% python3 -q
>>> import numpy as np
>>> from numpy import linalg as LA
>>> np.set_printoptions(suppress=True, linewidth=100)
>>> def rnd(a):
...     return np.round(a, 3) + 0
... 
>>> K = np.array([[-6, 0, -3], [4, -7, 4], [5, -4, 28]])
>>> # row 2 dominates
>>> Y = K / LA.norm(K, axis=1, keepdims=True)
>>> G = Y @ Y.T
>>> print(np.argwhere(np.triu(np.abs(G) > 0.95, 1)))
[]
>>> print((G - 2 * np.eye(3)).round(6).argmax(axis=1))
[2 2 1]
>>> Y = LA.inv(K)
>>> print(np.allclose(Y, K.T))
False
>>> print(rnd(Y))
[[-0.176  0.012 -0.021]
 [-0.09  -0.15   0.012]
 [ 0.019 -0.023  0.041]]
>>> Y = np.array([[0, 1, 0], [0, 2, 0], [1, 0, 1]])
>>> print(np.einsum("ij->j", K))
[  3 -11  29]
>>> print(LA.matrix_rank(K @ Y))
2
>>> print(np.einsum("ij,ij->i", K, K))
[ 45  81 825]
>>> print(np.einsum("ik,kj->ji", K, Y))
[[ -3   4  28]
 [ -6 -10  -3]
 [ -3   4  28]]
>>> print(np.vstack([K, Y.T]).shape)
(6, 3)
>>> print(Y.T @ K.T)
[[ -3   4  28]
 [ -6 -10  -3]
 [ -3   4  28]]
>>> O = K.astype(float).copy()
>>> for j in range(3):
...     O[:, j] -= O[:, :j] @ (O[:, :j].T @ O[:, j])
...     O[:, j] /= LA.norm(O[:, j])
... 
>>> print(rnd(O))
[[-0.684 -0.632  0.366]
 [ 0.456 -0.761 -0.462]
 [ 0.57  -0.149  0.808]]
>>> print(rnd(O.T @ K))
[[ 8.775 -5.47  19.829]
 [ 0.     5.923 -5.324]
 [ 0.     0.    19.684]]
>>> print(rnd(LA.det(K)))
1023.0
>>> K.inv()
Traceback (most recent call last):
  File "<python-input-25>", line 1, in <module>
    K.inv()
    ^^^^^
AttributeError: 'numpy.ndarray' object has no attribute 'inv'
>>> print(np.allclose(K @ K.T, K.T @ K))
False
>>> print(rnd(np.abs(LA.eigvals(K)).max()))
27.121
>>> print(K @ K)
[[ 21  12 -66]
 [-32  33  72]
 [ 94 -84 753]]
>>> print(LA.matrix_power(K, 4))
[[ -6147   6192 -50220]
 [  5040  -5343  58704]
 [ 75444 -64896 554757]]
>>> print(np.allclose(K, K.T))
False
>>> W0 = np.load("dump.npy")
>>> print(W0)
[[  0  20 -25]
 [  0   8 -10]
 [  0 -20  25]
 [  0  20 -25]
 [  0   0   0]]
>>> Y = np.array([[0, 3, 5], [0, 3, 5]])
>>> basis = np.kron(Y, W0)
>>> print(rnd(LA.norm(basis, 2)), rnd(LA.norm(Y, 2) * LA.norm(W0, 2)))
469.31 469.31
>>> print(basis)
[[   0    0    0    0   60  -75    0  100 -125]
 [   0    0    0    0   24  -30    0   40  -50]
 [   0    0    0    0  -60   75    0 -100  125]
 [   0    0    0    0   60  -75    0  100 -125]
 [   0    0    0    0    0    0    0    0    0]
 [   0    0    0    0   60  -75    0  100 -125]
 [   0    0    0    0   24  -30    0   40  -50]
 [   0    0    0    0  -60   75    0 -100  125]
 [   0    0    0    0   60  -75    0  100 -125]
 [   0    0    0    0    0    0    0    0    0]]
>>> left, sv, VT = LA.svd(W0)
>>> evecs = VT[:(sv > 1e-8).sum()]
>>> rng = np.random.default_rng(188085)
>>> x0 = W0[3] + -1 * W0[0] + rng.integers(2) * np.eye(3)[2]
>>> print(x0)
[0. 0. 0.]
>>> print(np.allclose(evecs.T @ evecs @ x0, x0))
True
>>> print(LA.matrix_rank(np.vstack([W0, x0])))
1
>>> M = np.load("m.npy")
>>> print(M)
[[11 -4 -3  7]
 [-4 18  8  8]
 [-3  8 11  5]
 [ 7  8  5 29]]
>>> w, evecs = LA.eigh(M)
>>> x0 = np.array([9, 5, 1, 0])
>>> print(rnd(x0 @ M @ x0 / (x0 @ x0)), rnd(w[0]), rnd(w[-1]))
9.514 4.855 36.302
>>> print(rnd(evecs * np.abs(w) @ evecs.T))
[[11. -4. -3.  7.]
 [-4. 18.  8.  8.]
 [-3.  8. 11.  5.]
 [ 7.  8.  5. 29.]]
>>> print(rnd(LA.eigvalsh(M[1:, 1:])))
[ 5.766 16.254 35.98 ]
>>> E = np.array([[0.05, 0.0, 0.0], [4.0, 3.05, 4.0], [0.0, 0.0, 0.05]])
>>> # row 1 is much longer than the rest
>>> print(rnd(LA.norm(W0)))
56.912
>>> print(W0 - W0[0])
[[  0   0   0]
 [  0 -12  15]
 [  0 -40  50]
 [  0   0   0]
 [  0 -20  25]]
>>> print(np.diff(W0, axis=0))
[[  0 -12  15]
 [  0 -28  35]
 [  0  40 -50]
 [  0 -20  25]]
>>> print(LA.matrix_rank(W0))
1
>>> print(rnd(LA.svd(W0, compute_uv=False)))
[56.912  0.     0.   ]
>>> print(np.abs(W0).max())
25
>>> left, sv, VT = LA.svd(E)
>>> print(np.argmax(sv[:-1] / (sv[1:] + 1e-6)) + 1)
1
>>> Y = left[:, :1] @ np.diag(sv[:1]) @ VT[:1]
>>> print(rnd(LA.norm(E - Y) / LA.norm(E)))
0.009
>>> print(rnd(Y))
[[0.019 0.015 0.019]
 [4.    3.05  4.   ]
 [0.019 0.015 0.019]]
>>> print(LA.matrix_rank(E, rtol=0.05))
1
